% ipython --no-banner

In [1]: import numpy as np

In [2]: from numpy import linalg as LA

In [3]: np.set_printoptions(precision=3, suppress=True, linewidth=140)

In [4]: M = np.array([[2, 0, -1], [0, 0, 0]])

In [5]: left, s, Vh = LA.svd(M)

In [6]: s
Out[6]: array([2.236, 0.   ])

In [7]: B = left[:, :1] @ np.diag(s[:1]) @ Vh[:1]

In [8]: np.round(np.abs(M - B).max(), 3)
Out[8]: np.float64(0.0)

In [9]: print(LA.matrix_rank(B))
1

In [10]: round(float(LA.norm(M - B) / LA.norm(M)), 3)
Out[10]: 0.0

In [11]: LA.matrix_rank(M, rtol=0.05)
Out[11]: np.int64(1)

In [12]: B
Out[12]: 
array([[ 2.,  0., -1.],
       [ 0.,  0.,  0.]])

In [13]: u = np.array([3, 3, 8])

In [14]: np.polyval(u, B[1])
Out[14]: array([8., 8., 8.])

In [15]: M @ LA.pinv(M) @ M
Out[15]: 
array([[ 2.,  0., -1.],
       [ 0.,  0.,  0.]])

In [16]: LA.inv(M)
LinAlgError: Last 2 dimensions of the array must be square


In [17]: np.unique(M.round(6), axis=0).shape
Out[17]: (2, 3)

In [18]: np.abs(np.diag(LA.qr(M)[1])) > 1e-9
Out[18]: array([ True, False])

In [19]: LA.cond(M) > 100
Out[19]: np.True_

In [20]: LA.matrix_rank(M, rtol=0.1)
Out[20]: np.int64(1)

In [21]: round(LA.norm(M, 2) / LA.norm(M), 3)
Out[21]: np.float64(1.0)

In [22]: B = np.array([[-1, -1, -2], [0, 1, 0]])

In [23]: W2 = np.kron(B, M)

In [24]: W2
Out[24]: 
array([[-2,  0,  1, -2,  0,  1, -4,  0,  2],
       [ 0,  0,  0,  0,  0,  0,  0,  0,  0],
       [ 0,  0,  0,  2,  0, -1,  0,  0,  0],
       [ 0,  0,  0,  0,  0,  0,  0,  0,  0]])
